$ python3 -q
>>> import numpy as np
>>> np.set_printoptions(precision=2, suppress=True, linewidth=100)
>>> rnd = lambda a: np.round(a, 2) + 0
>>> F = 2 * np.eye(13) + np.ones((13, 13))
>>> F
array([[3., 1., 1., 1., 1., 1., 1., 1., 1., 1., 1., 1., 1.],
       [1., 3., 1., 1., 1., 1., 1., 1., 1., 1., 1., 1., 1.],
       [1., 1., 3., 1., 1., 1., 1., 1., 1., 1., 1., 1., 1.],
       [1., 1., 1., 3., 1., 1., 1., 1., 1., 1., 1., 1., 1.],
       [1., 1., 1., 1., 3., 1., 1., 1., 1., 1., 1., 1., 1.],
       [1., 1., 1., 1., 1., 3., 1., 1., 1., 1., 1., 1., 1.],
       [1., 1., 1., 1., 1., 1., 3., 1., 1., 1., 1., 1., 1.],
       [1., 1., 1., 1., 1., 1., 1., 3., 1., 1., 1., 1., 1.],
       [1., 1., 1., 1., 1., 1., 1., 1., 3., 1., 1., 1., 1.],
       [1., 1., 1., 1., 1., 1., 1., 1., 1., 3., 1., 1., 1.],
       [1., 1., 1., 1., 1., 1., 1., 1., 1., 1., 3., 1., 1.],
       [1., 1., 1., 1., 1., 1., 1., 1., 1., 1., 1., 3., 1.],
       [1., 1., 1., 1., 1., 1., 1., 1., 1., 1., 1., 1., 3.]])
>>> O, V = np.linalg.qr(F[:, :7])[0], np.linalg.qr(F[:, 7:])[0]
>>> sigma = np.linalg.svd(O.T @ V, compute_uv=False)
>>> rnd(np.degrees(np.arccos(sigma.clip(0, 1))))
array([15.23, 90.  , 90.  , 90.  , 90.  , 90.  ])
>>> (sigma > 0.9).sum()
np.int64(1)
>>> print(rnd(np.linalg.norm(O @ O.T - V @ V.T, 2)))
1.0
>>> rnd(sigma)
array([0.96, 0.  , 0.  , 0.  , 0.  , 0.  ])
>>> vec = np.array([2, 1, 1, 1, -1, -2, -2, 0, 2, -2, -2, 3, -1])
>>> rhs = F @ vec
>>> rhs
array([ 4.,  2.,  2.,  2., -2., -4., -4.,  0.,  4., -4., -4.,  6., -2.])
>>> print(rnd(np.linalg.solve(F, rhs)))
[ 2.  1.  1.  1. -1. -2. -2.  0.  2. -2. -2.  3. -1.]
>>> rnd(np.linalg.solve(F, 3 * rhs))
array([ 6.,  3.,  3.,  3., -3., -6., -6.,  0.,  6., -6., -6.,  9., -3.])
>>> rnd(np.linalg.solve(F, rhs + F[:, 3]))
array([ 2.,  1.,  1.,  2., -1., -2., -2.,  0.,  2., -2., -2.,  3., -1.])
>>> Lm = np.linalg.cholesky(F)
>>> rnd(np.diag(Lm) ** 2)
array([3.  , 2.67, 2.5 , 2.4 , 2.33, 2.29, 2.25, 2.22, 2.2 , 2.18, 2.17, 2.15, 2.14])
>>> f = np.array([-8, 4, 0, -3]) + 0.5
>>> M = np.eye(4) - 2 * np.outer(f, f) / (f @ f)
>>> print(rnd(M))
[[-0.36  0.81  0.09 -0.45]
 [ 0.81  0.51 -0.05  0.27]
 [ 0.09 -0.05  0.99  0.03]
 [-0.45  0.27  0.03  0.85]]
>>> ev, V = np.linalg.eig(M)
>>> rnd(np.prod(ev))
np.float64(-1.0)
>>> rnd(np.sort(np.linalg.eigvals(np.linalg.inv(M))))
array([-1.,  1.,  1.,  1.])
>>> rnd(np.linalg.norm(M))
np.float64(2.0)
>>> rnd(np.linalg.svd(M, compute_uv=False))
array([1., 1., 1., 1.])
>>> rnd(np.diff(M, axis=0))
array([[ 1.17, -0.3 , -0.14,  0.72],
       [-0.72, -0.57,  1.05, -0.24],
       [-0.54,  0.33, -0.96,  0.82]])
>>> rnd(np.abs(M).max())
np.float64(0.99)
>>> M[:, 4]
Traceback (most recent call last):
  File "<python-input-29>", line 1, in <module>
    M[:, 4]
    ~^^^^^^
IndexError: index 4 is out of bounds for axis 1 with size 4
>>> np.all(np.linalg.eigvalsh(M) > 0)
np.False_
>>> theta = np.radians(60)
>>> Rm = np.eye(4)
>>> Rm[3, 3] = Rm[1, 1] = np.cos(theta)
>>> Rm[3, 1], Rm[1, 3] = -np.sin(theta), np.sin(theta)
>>> rnd(Rm)
array([[ 1.  ,  0.  ,  0.  ,  0.  ],
       [ 0.  ,  0.5 ,  0.  ,  0.87],
       [ 0.  ,  0.  ,  1.  ,  0.  ],
       [ 0.  , -0.87,  0.  ,  0.5 ]])
>>> B = M @ Rm.T
>>> np.allclose(np.linalg.norm(M, axis=1), np.linalg.norm(B, axis=1))
True
>>> rnd(np.abs(B - M).max(axis=0))
array([0.  , 0.8 , 0.  , 0.66])
>>> vec = np.array([2, 3, 0, 3])
>>> rhs = M @ vec
>>> c, lr = np.zeros(4), 1 / np.linalg.norm(M, 2) ** 2
>>> for i in range(30):
...     c -= lr * M.T @ (M @ c - rhs)
...     if i % 10 == 0: print(i, round(np.linalg.norm(M @ c - rhs), 2))
... 
0 0.0
10 0.0
20 0.0
>>> rnd(c)
array([2., 3., 0., 3.])
>>> rnd(np.linalg.cond(M))
np.float64(1.0)
>>> A = np.load("dump.npy")
>>> A
array([[-1, -1, -2,  2,  1,  2, -3],
       [ 2,  1, -1, -1, -2, -2,  3],
       [-1,  3, -2,  3, -3, -2, -3],
       [ 2,  0,  0, -1,  3,  1, -2],
       [ 0,  2, -1, -3,  0, -3, -1],
       [ 0,  1, -1, -3, -2,  0,  2],
       [-2,  1, -2,  3, -3,  2,  3],
       [ 9,  4, -7, -3, -9, -8, 12]])
>>> B = A[0, 0] * A[1:] - np.outer(A[1:, 0], A[0])
>>> B
array([[  0,   1,   5,  -3,   0,  -2,   3],
       [  0,  -4,   0,  -1,   4,   4,   0],
       [  0,   2,   4,  -3,  -5,  -5,   8],
       [  0,  -2,   1,   3,   0,   3,   1],
       [  0,  -1,   1,   3,   2,   0,  -2],
       [  0,  -3,  -2,   1,   5,   2,  -9],
       [  0,   5,  25, -15,   0, -10,  15]])
>>> np.linalg.matrix_rank(B), np.linalg.matrix_rank(A)
(np.int64(6), np.int64(7))
>>> vec = np.array([2, -3, -1, -3, -3, 3, -1])
>>> rhs = A @ vec
>>> rnd(np.linalg.lstsq(A, rhs)[0])
array([ 2., -3., -1., -3., -3.,  3., -1.])
>>> rnd(np.linalg.solve(A.T @ A, A.T @ rhs))
array([ 2., -3., -1., -3., -3.,  3., -1.])
>>> rng = np.random.default_rng(52)
>>> rhs = rhs + 0.3 * rng.normal(size=8)
>>> rnd(rhs)
array([  2.75,   2.07, -12.02,   2.97,  -3.9 ,  11.2 ,  -1.94,  13.05])
>>> c, *_ = np.linalg.lstsq(A, rhs)
>>> print([round(float(np.linalg.norm(np.linalg.solve(A.T @ A + lam * np.eye(7), A.T @ rhs))), 2) for lam in (0, 1, 10, 100)])
[6.47, 4.65, 2.37, 0.84]
>>> print(c.round())
[ 2. -3. -1. -3. -3.  3. -1.]
>>> B = A / np.sqrt((A ** 2).mean(axis=1, keepdims=True))
>>> rnd(np.linalg.norm(B, axis=1))
array([2.65, 2.65, 2.65, 2.65, 2.65, 2.65, 2.65, 2.65])
>>> rnd(B[4])
array([ 0.  ,  1.08, -0.54, -1.62,  0.  , -1.62, -0.54])
>>> proj = A @ np.linalg.solve(A.T @ A, A.T)
>>> print(np.allclose(proj @ proj, proj))
True
>>> K = np.array([[4, -2, 2, 4, 0, -4, 0, 2],
...     [-2, 1, -1, -2, 0, 2, 0, -1],
...     [2, -1, 1, 2, 0, -2, 0, 1],
...     [4, -2, 2, 4, 0, -4, 0, 2],
...     [0, 0, 0, 0, 0, 0, 0, 0],
...     [-4, 2, -2, -4, 0, 4, 0, -2],
...     [0, 0, 0, 0, 0, 0, 0, 0],
...     [2, -1, 1, 2, 0, -2, 0, 1]])
>>> K
array([[ 4, -2,  2,  4,  0, -4,  0,  2],
       [-2,  1, -1, -2,  0,  2,  0, -1],
       [ 2, -1,  1,  2,  0, -2,  0,  1],
       [ 4, -2,  2,  4,  0, -4,  0,  2],
       [ 0,  0,  0,  0,  0,  0,  0,  0],
       [-4,  2, -2, -4,  0,  4,  0, -2],
       [ 0,  0,  0,  0,  0,  0,  0,  0],
       [ 2, -1,  1,  2,  0, -2,  0,  1]])
>>> np.argsort(-np.linalg.norm(K, axis=0).round(6), kind="stable")[:3]
array([0, 3, 5])
>>> W0 = np.loadtxt("a.csv", delimiter=",")
>>> W0
array([[ -5.84,   8.95,   5.14, -12.39,  -6.05,  -7.57,  -3.46],
       [ -9.32,  -2.7 ,  -0.04,  -3.69,   6.56, -10.15,  12.09],
       [ 11.85,   9.05,   6.46,  -3.21,   2.22,   9.72,   5.14],
       [ -5.83, -15.02,  -9.75,  -3.72,   3.13,   2.92,   3.64],
       [  6.54,   8.79,  -8.49,   6.29,   0.38,   9.09,   9.24],
       [  2.35,  -5.34,  -1.48,  -6.77, -14.63,  -3.97,  -9.39],
       [-15.18,  -0.91,  -6.74,   8.77,  -5.68,   2.72,  -2.64],
       [  0.67, -10.67,  -0.12,   6.  ,  -2.79,  -3.65,  15.12],
       [ -1.9 ,   6.06, -18.29,  -2.34,  -2.5 ,  -2.02,   3.05],
       [  6.04,   4.8 ,   2.85, -15.16,   1.73,  -6.49,  -7.58],
       [ -8.77,  -4.6 ,  -3.93,   7.8 ,   1.53, -12.01,  -8.9 ],
       [ -8.79,  -9.06,   0.92,   2.85,   7.66,  13.14,  -0.56],
       [ -5.97,  -6.31,   2.76,   2.58,   1.65,  -2.69,  17.33],
       [-10.68,   1.76,   1.5 ,   6.94,   1.5 ,  14.76,   3.52],
       [ 10.6 , -11.52,  -7.64,  -5.35,   3.95,   1.53,   7.09],
       [-10.21,   8.08,   5.79,   6.71,  -0.6 ,   5.65, -10.94],
       [ -0.92,  -8.41,  -1.21,   9.92,   8.56,   1.56,  12.36],
       [  3.06,   5.91,  -3.31,  -0.7 , -16.93,   7.23,  -2.36],
       [ -1.45,  -0.38,   1.07,  -0.14, -14.62,   8.99, -10.09],
       [ 15.2 ,  -3.63, -10.48,  -1.7 ,  -2.69,  -5.99,   0.24],
       [ -8.03,   8.58,   4.73,   6.53,   8.95,   6.19,   8.86],
       [  4.11, -15.27,   5.7 ,   5.55,  -6.85,   3.17,  -5.44],
       [ -1.34,  -7.02,  -0.16,  14.56,   8.18,   6.  ,  -5.82],
       [  8.7 , -16.71,   4.32,   1.7 ,  -1.45,   4.6 ,  -0.11],
       [  3.21, -10.23, -10.84, -11.02,  -5.56,  -2.98,  -2.49],
       [-14.67,  -1.86,  -5.14,   2.59,   7.8 ,   6.14,  -7.04],
       [ 13.22,  -4.39,   2.88,  -7.88,   3.79,   1.48, -10.91],
       [ -8.42,  -2.21,   7.08, -16.27,  -1.27,   2.3 ,  -1.58],
       [  4.88,  -4.66,  14.81,   5.58,   9.74,   0.43,   2.96],
       [ -3.7 , -13.8 ,  -2.62,   6.94,   8.31,  -0.93,  -8.42],
       [ -5.08,   5.76,  -9.8 ,   7.66,  -8.35,   1.49, -10.7 ]])
>>> dist = np.linalg.norm(W0[:, None] - W0[None], axis=-1)
>>> dist[12].round(6).argsort(kind="stable")[:4]
array([12,  7,  1, 16])
>>> np.unravel_index(dist.round(6).argmax(), dist.shape)
(np.int64(2), np.int64(10))
>>> print(dist.mean(axis=1).argmax())
0
>>> print((dist + 1e9 * np.eye(31)).round(6).argmin(axis=1))
[ 9 12  4 14  2 18 30 12 30  0 29 13  7 11 19 25  7 18 17 14 13 23 29 21  5 11  9  0 16 22  6]
>>> np.flatnonzero(dist[12] < dist.mean() / 2)
array([ 1,  7, 12])
